$ ipython --no-banner

In [1]: import numpy as np

In [2]: import numpy.linalg as la

In [3]: np.set_printoptions(precision=3, suppress=True, linewidth=120, legacy="1.25")

In [4]: rd = lambda a: np.round(a, 3) + 0

In [5]: out = np.array([[1, 1, 2, 0, 1, 0, 0, 2, 2, 0, 1],
   ...:     [0, 0, 0, 2, 1, 0, 2, 1, 1, 0, 0],
   ...:     [2, 0, 1, 2, 1, 1, 0, 1, 0, 2, 1],
   ...:     [1, 1, 2, 1, 1, 2, 0, 2, 1, 0, 2],
   ...:     [0, 0, 1, 0, 2, 0, 0, 0, 2, 1, 0],
   ...:     [0, 0, 0, 0, 1, 2, 0, 1, 2, 2, 0],
   ...:     [2, 1, 2, 2, 0, 0, 2, 2, 2, 1, 1],
   ...:     [2, 2, 0, 1, 1, 0, 0, 2, 0, 2, 2],
   ...:     [1, 1, 2, 1, 2, 1, 2, 1, 2, 2, 0],
   ...:     [1, 2, 1, 1, 2, 2, 2, 1, 1, 1, 2],
   ...:     [2, 1, 1, 0, 1, 1, 0, 2, 0, 1, 0]])

In [6]: out[-1] = out[0]

In [7]: M = out + 0.1 * np.eye(11)

In [8]: M
Out[8]: 
array([[1.1, 1. , 2. , 0. , 1. , 0. , 0. , 2. , 2. , 0. , 1. ],
       [0. , 0.1, 0. , 2. , 1. , 0. , 2. , 1. , 1. , 0. , 0. ],
       [2. , 0. , 1.1, 2. , 1. , 1. , 0. , 1. , 0. , 2. , 1. ],
       [1. , 1. , 2. , 1.1, 1. , 2. , 0. , 2. , 1. , 0. , 2. ],
       [0. , 0. , 1. , 0. , 2.1, 0. , 0. , 0. , 2. , 1. , 0. ],
       [0. , 0. , 0. , 0. , 1. , 2.1, 0. , 1. , 2. , 2. , 0. ],
       [2. , 1. , 2. , 2. , 0. , 0. , 2.1, 2. , 2. , 1. , 1. ],
       [2. , 2. , 0. , 1. , 1. , 0. , 0. , 2.1, 0. , 2. , 2. ],
       [1. , 1. , 2. , 1. , 2. , 1. , 2. , 1. , 2.1, 2. , 0. ],
       [1. , 2. , 1. , 1. , 2. , 2. , 2. , 1. , 1. , 1.1, 2. ],
       [1. , 1. , 2. , 0. , 1. , 0. , 0. , 2. , 2. , 0. , 1.1]])

In [9]: rng = np.random.default_rng(10)

In [10]: idx = rng.permutation(11)

In [11]: idx
Out[11]: array([ 3,  1,  7,  2,  4, 10,  9,  5,  6,  0,  8])

In [12]: out = M[idx][:, idx]

In [13]: out
Out[13]: 
array([[1.1, 1. , 2. , 2. , 1. , 2. , 0. , 2. , 0. , 1. , 1. ],
       [2. , 0.1, 1. , 0. , 1. , 0. , 0. , 0. , 2. , 0. , 1. ],
       [1. , 2. , 2.1, 0. , 1. , 2. , 2. , 0. , 0. , 2. , 0. ],
       [2. , 0. , 1. , 1.1, 1. , 1. , 2. , 1. , 0. , 2. , 0. ],
       [0. , 0. , 0. , 1. , 2.1, 0. , 1. , 0. , 0. , 0. , 2. ],
       [0. , 1. , 2. , 2. , 1. , 1.1, 0. , 0. , 0. , 1. , 2. ],
       [1. , 2. , 1. , 1. , 2. , 2. , 1.1, 2. , 2. , 1. , 1. ],
       [0. , 0. , 1. , 0. , 1. , 0. , 2. , 2.1, 0. , 0. , 2. ],
       [2. , 1. , 2. , 2. , 0. , 1. , 1. , 0. , 2.1, 2. , 2. ],
       [0. , 1. , 2. , 2. , 1. , 1. , 0. , 0. , 0. , 1.1, 2. ],
       [1. , 1. , 1. , 2. , 2. , 0. , 2. , 1. , 2. , 1. , 2.1]])

In [14]: rd(np.sort(np.abs(la.eigvals(out))))
Out[14]: array([ 0.1  ,  0.575,  0.968,  1.244,  2.049,  2.049,  2.577,  2.577,  2.676,  2.676, 11.34 ])

In [15]: np.allclose(out, M)
Out[15]: False

In [16]: np.diag(out)
Out[16]: array([1.1, 0.1, 2.1, 1.1, 2.1, 1.1, 1.1, 2.1, 2.1, 1.1, 2.1])

In [17]: vec = np.array([1, -1, -2, 0, -2, -2, -1, 2, 1, -2, -2])

In [18]: rhs = out @ vec

In [19]: rhs
Out[19]: array([ -9.9,  -2.1, -17.2,  -8. ,  -9.2, -15.2, -10.1,  -5.8, -11.9, -15.2, -10.2])

In [20]: rd(la.solve(out, 4 * rhs))
Out[20]: array([ 4., -4., -8.,  0., -8., -8., -4.,  8.,  4., -8., -8.])

In [21]: rd(la.solve(out, rhs))
Out[21]: array([ 1., -1., -2.,  0., -2., -2., -1.,  2.,  1., -2., -2.])

In [22]: rd(la.solve(out, out[:, 0]))
Out[22]: array([1., 0., 0., 0., 0., 0., 0., 0., 0., 0., 0.])

In [23]: rd(la.solve(out.T, out[4]))
Out[23]: array([0., 0., 0., 0., 1., 0., 0., 0., 0., 0., 0.])

In [24]: vec = np.array([0, 3, -2, -2, -1, 2, 1, 1, -1, 2, -2])

In [25]: rhs = M @ vec

In [26]: c, lr = np.zeros(11), 1 / la.norm(M, 2) ** 2

In [27]: for i in range(30):
    ...:     c -= lr * M.T @ (M @ c - rhs)
    ...:     if i % 10 == 0: print(i, round(la.norm(M @ c - rhs), 3))
    ...: 
0 11.982
10 7.032
20 5.11

In [28]: rd(la.cond(M))
Out[28]: 210.7

In [29]: rd(c)
Out[29]: array([-0.234,  1.263, -1.841, -1.051, -0.31 ,  1.261,  0.594, -0.086, -0.515,  1.752,  0.02 ])
